>>> import numpy as np
>>> from numpy import linalg as LA
>>> np.set_printoptions(precision=3, suppress=True, linewidth=100)
>>> K = np.load("mat.npy")
>>> K
array([[ 1. ,  0.6, -1.9, -2.1,  0.2],
       [-0.2,  0.2, -2. ,  0.3,  1. ],
       [ 0.7,  0.5,  0.1,  0. , -1.9],
       [-0.6,  1.8, -0.4,  5.4,  0.9]])
>>> W1 = np.array([[7, 7], [7, 5], [4, 3], [3, 8], [4, 2]])
>>> b = np.array([-5, -5])
>>> hid = np.maximum(K @ W1 + b, 0)
>>> (hid > 0).astype(int)
array([[0, 0],
       [0, 0],
       [0, 0],
       [1, 1]])
>>> LA.matrix_rank(hid)
np.int64(1)
>>> Z = np.array([[3, -2, 3], [-3, 1, 0]])
>>> W1 @ Z
array([[  0,  -7,  21],
       [  6,  -9,  21],
       [  3,  -5,  12],
       [-15,   2,   9],
       [  6,  -6,  12]])
>>> (hid @ Z).round(6).argmax(axis=1)
array([0, 0, 0, 2])
>>> round(LA.norm(K, 2), 3)
np.float64(6.126)
>>> np.round(K[3] @ K[1], 3)
np.float64(3.8)
>>> round(float(LA.norm(K[3] - K[1])), 3)
5.595
>>> round(float(LA.norm(K) ** 2 / LA.norm(K, 2) ** 2), 3)
1.404
>>> LA.norm(K, axis=1).argmax()
np.int64(3)
>>> LA.norm(K, axis=1)
array([3.069, 2.274, 2.088, 5.808])
>>> round(LA.norm(K, "nuc"), 3)
np.float64(12.107)
>>> M2 = K / LA.norm(K, axis=1, keepdims=True)
>>> C2 = M2 @ M2.T
>>> (C2 - 2 * np.eye(4)).round(6).argmax(axis=1)
array([1, 0, 0, 1])
>>> np.round(np.degrees(np.arccos(np.clip(C2[2, 3], -1, 1))), 3)
np.float64(96.011)
>>> mat = np.array([[0.0, 0.0, -1.0, 0.0, -1.0],
...     [0.0, 0.0, 0.0, -1.0, 0.0],
...     [-1.0, 0.0, 0.0, 0.0, -1.0],
...     [0.0, -1.0, 0.0, 0.0, 0.0],
...     [-1.0, 0.0, -1.0, 0.0, 0.0]])
>>> th = np.radians(72)
>>> Rm = np.eye(5)
>>> Rm[0, 0] = Rm[1, 1] = np.cos(th)
>>> Rm[0, 1], Rm[1, 0] = -np.sin(th), np.sin(th)
>>> Rm
array([[ 0.309, -0.951,  0.   ,  0.   ,  0.   ],
       [ 0.951,  0.309,  0.   ,  0.   ,  0.   ],
       [ 0.   ,  0.   ,  1.   ,  0.   ,  0.   ],
       [ 0.   ,  0.   ,  0.   ,  1.   ,  0.   ],
       [ 0.   ,  0.   ,  0.   ,  0.   ,  1.   ]])
>>> M2 = mat @ Rm.T
>>> M2
array([[ 0.   ,  0.   , -1.   ,  0.   , -1.   ],
       [ 0.   ,  0.   ,  0.   , -1.   ,  0.   ],
       [-0.309, -0.951,  0.   ,  0.   , -1.   ],
       [ 0.951, -0.309,  0.   ,  0.   ,  0.   ],
       [-0.309, -0.951, -1.   ,  0.   ,  0.   ]])
>>> np.abs(M2 - mat).max(axis=0)
array([0.951, 0.951, 0.   , 0.   , 0.   ])
>>> np.allclose(mat @ mat.T, M2 @ M2.T)
True
>>> np.round(LA.det(Rm), 3), round(float(np.trace(Rm)), 3)
(np.float64(1.0), 3.618)
>>> q, vecs = LA.qr(mat[:, :3])[0], LA.qr(mat[:, 3:])[0]
>>> sigma = LA.svd(q.T @ vecs, compute_uv=False)
>>> round(LA.norm(q @ q.T - vecs @ vecs.T, 2), 3)
np.float64(1.0)
>>> sigma
array([0.577, 0.   ])
>>> np.degrees(np.arccos(sigma.clip(0, 1)))
array([54.736, 90.   ])
>>> feats = np.loadtxt("test10.csv", delimiter=",")
>>> feats
array([[-0.5  ,  0.6  ,  0.9  ],
       [-2.   , -0.1  ,  0.8  ],
       [-1.976, -0.072,  0.781],
       [ 0.7  , -0.4  , -0.7  ]])
>>> left, sigma, Vt = LA.svd(feats, full_matrices=False)
>>> sigma / sigma[0]
array([1.   , 0.307, 0.012])
>>> np.round(Vt @ Vt.T, 3) + 0
array([[1., 0., 0.],
       [0., 1., 0.],
       [0., 0., 1.]])
>>> np.cumsum(sigma ** 2) / np.sum(sigma ** 2)
array([0.914, 1.   , 1.   ])
>>> np.abs(Vt[0])
array([0.892, 0.051, 0.45 ])
>>> round(np.sqrt((sigma ** 2).sum()), 3), np.round(LA.norm(feats), 3)
(np.float64(3.425), np.float64(3.425))
>>> (sigma > 1e-8).sum()
np.int64(3)
>>> x0 = np.array([0, 1, -3])
>>> target = feats @ x0
>>> np.round(LA.pinv(feats) @ feats, 3) + 0
array([[1., 0., 0.],
       [0., 1., 0.],
       [0., 0., 1.]])
>>> try:
...     LA.solve(feats, target)
... except LA.LinAlgError as e:
...     print("failed:", e)
... 
failed: Last 2 dimensions of the array must be square
>>> rng = np.random.default_rng(51)
>>> target = target + 0.3 * rng.normal(size=4)
>>> target
array([-2.273, -2.687, -2.391,  2.076])
>>> b, *_ = LA.lstsq(feats, target)
>>> b.round()
array([ 1., -1., -1.])
>>> M2 = feats / LA.norm(feats, axis=1, keepdims=True)
>>> C2 = M2 @ M2.T
>>> np.round(np.degrees(np.arccos(np.clip(C2[1, 2], -1, 1))), 3)
np.float64(0.755)
>>> C2
array([[ 1.   ,  0.646,  0.65 , -0.959],
       [ 0.646,  1.   ,  1.   , -0.834],
       [ 0.65 ,  1.   ,  1.   , -0.838],
       [-0.959, -0.834, -0.838,  1.   ]])
>>> (C2 - 2 * np.eye(4)).round(6).argmax(axis=1)
array([2, 2, 1, 1])
>>> C2[1]
array([ 0.646,  1.   ,  1.   , -0.834])
>>> round(np.log10(LA.cond(feats)))
2
>>> LA.matrix_rank(feats, rtol=0.1)
np.int64(2)
>>> M2 = np.array([[-2, 1], [-1, -2]])
>>> arr = np.kron(np.eye(2, dtype=int), M2)
>>> arr
array([[-2,  1,  0,  0],
       [-1, -2,  0,  0],
       [ 0,  0, -2,  1],
       [ 0,  0, -1, -2]])
>>> x0 = np.array([-1, 0, 3, -3])
>>> LA.norm(arr @ x0) <= LA.norm(arr, 2) * LA.norm(x0) + 1e-9
np.True_
>>> arr @ np.eye(4)[1]
array([ 1., -2.,  0.,  0.])
>>> (arr @ x0).argmax()
np.int64(3)
>>> np.sign((arr @ x0).round(6))
array([ 1,  1, -1,  1])
>>> arr @ x0
array([ 2,  1, -9,  3])
>>> np.einsum("ij,j->i", arr, x0)
array([ 2,  1, -9,  3])
>>> C2 = arr.T @ arr
>>> C2
array([[5, 0, 0, 0],
       [0, 5, 0, 0],
       [0, 0, 5, 0],
       [0, 0, 0, 5]])
>>> LA.matrix_rank(C2)
np.int64(4)
>>> np.diag(C2)
array([5, 5, 5, 5])
>>> LA.eigvalsh(C2)[::-1]
array([5., 5., 5., 5.])
>>> LA.pinv(arr)
array([[-0.4, -0.2,  0. ,  0. ],
       [ 0.2, -0.4,  0. ,  0. ],
       [ 0. ,  0. , -0.4, -0.2],
       [ 0. ,  0. ,  0.2, -0.4]])
>>> LA.svd(arr, compute_uv=False)
array([2.236, 2.236, 2.236, 2.236])
>>> LA.norm(arr, axis=0)
array([2.236, 2.236, 2.236, 2.236])
>>> arr.T @ arr
array([[5, 0, 0, 0],
       [0, 5, 0, 0],
       [0, 0, 5, 0],
       [0, 0, 0, 5]])
>>> q, Rm = LA.qr(arr)
>>> np.round(q.T @ q, 3) + 0
array([[1., 0., 0., 0.],
       [0., 1., 0., 0.],
       [0., 0., 1., 0.],
       [0., 0., 0., 1.]])
>>> np.abs(np.diag(Rm))
array([2.236, 2.236, 2.236, 2.236])
>>> q
array([[-0.894, -0.447,  0.   ,  0.   ],
       [-0.447,  0.894,  0.   ,  0.   ],
       [ 0.   , -0.   , -0.894, -0.447],
       [ 0.   , -0.   , -0.447,  0.894]])
>>> q.shape, Rm.shape
((4, 4), (4, 4))
>>> u = np.array([2, 0, 1, 2])
>>> M2 = arr + np.outer(u, np.eye(4)[1])
>>> M2
array([[-2.,  3.,  0.,  0.],
       [-1., -2.,  0.,  0.],
       [ 0.,  1., -2.,  1.],
       [ 0.,  2., -1., -2.]])
>>> LA.matrix_rank(LA.inv(M2) - LA.inv(arr), tol=1e-8)
np.int64(1)
>>> E = np.loadtxt("m.csv", delimiter=",")
>>> E
array([[-1.,  2.,  0.],
       [ 1.,  0.,  2.],
       [ 1.,  2., -2.],
       [ 2.,  3., -1.],
       [ 0.,  2.,  2.]])
>>> q, Rm = LA.qr(E)
>>> round(float(np.trace(q @ q.T)), 3)
3.0
>>> np.allclose(Rm.T @ Rm, E.T @ E)
True
>>> Rm
array([[ 2.646,  2.268, -0.756],
       [ 0.   ,  3.982, -0.323],
       [ 0.   ,  0.   ,  3.511]])
>>> np.round(q.T @ q, 3) + 0
array([[1., 0., 0.],
       [0., 1., 0.],
       [0., 0., 1.]])
>>> M2 = E + rng.integers(-2, 3, (5, 2)) @ rng.integers(-2, 3, (2, 3))
>>> M2
array([[-3.,  2., -3.],
       [-5.,  0., -3.],
       [ 7.,  2.,  2.],
       [ 6.,  3.,  2.],
       [ 4.,  2.,  6.]])
>>> LA.matrix_rank(M2 - E, tol=1e-8)
np.int64(2)
>>> M2 = np.c_[E[:, :1] @ np.array([[3]]), np.array([2, -5, 5, 0, 0])]
>>> M2
array([[-3.,  2.],
       [ 3., -5.],
       [ 3.,  5.],
       [ 6.,  0.],
       [ 0.,  0.]])
>>> np.round(LA.norm(M2 - E @ LA.lstsq(E, M2)[0], axis=0), 3) + 0
array([0.   , 2.764])
>>> np.round(LA.lstsq(E, M2[:, 0])[0], 3) + 0
array([3., 0., 0.])
>>> LA.matrix_rank(np.c_[E, M2])
np.int64(4)
>>> LA.matrix_rank(M2)
np.int64(2)
>>> LA.norm(arr, axis=1)
array([2.236, 2.236, 2.236, 2.236])
>>> LA.norm(arr, axis=0)
array([2.236, 2.236, 2.236, 2.236])
>>> round(float(LA.norm(arr[3], 1)), 3), np.round(LA.norm(arr[3], np.inf), 3)
(3.0, np.float64(2.0))
>>> LA.norm(arr, axis=1).argmax()
np.int64(0)
>>> arr[3] @ arr[2]
np.int64(0)
>>> round(LA.norm(arr) ** 2 / LA.norm(arr, 2) ** 2, 3)
np.float64(4.0)
>>> round(LA.norm(arr, 2), 3)
np.float64(2.236)
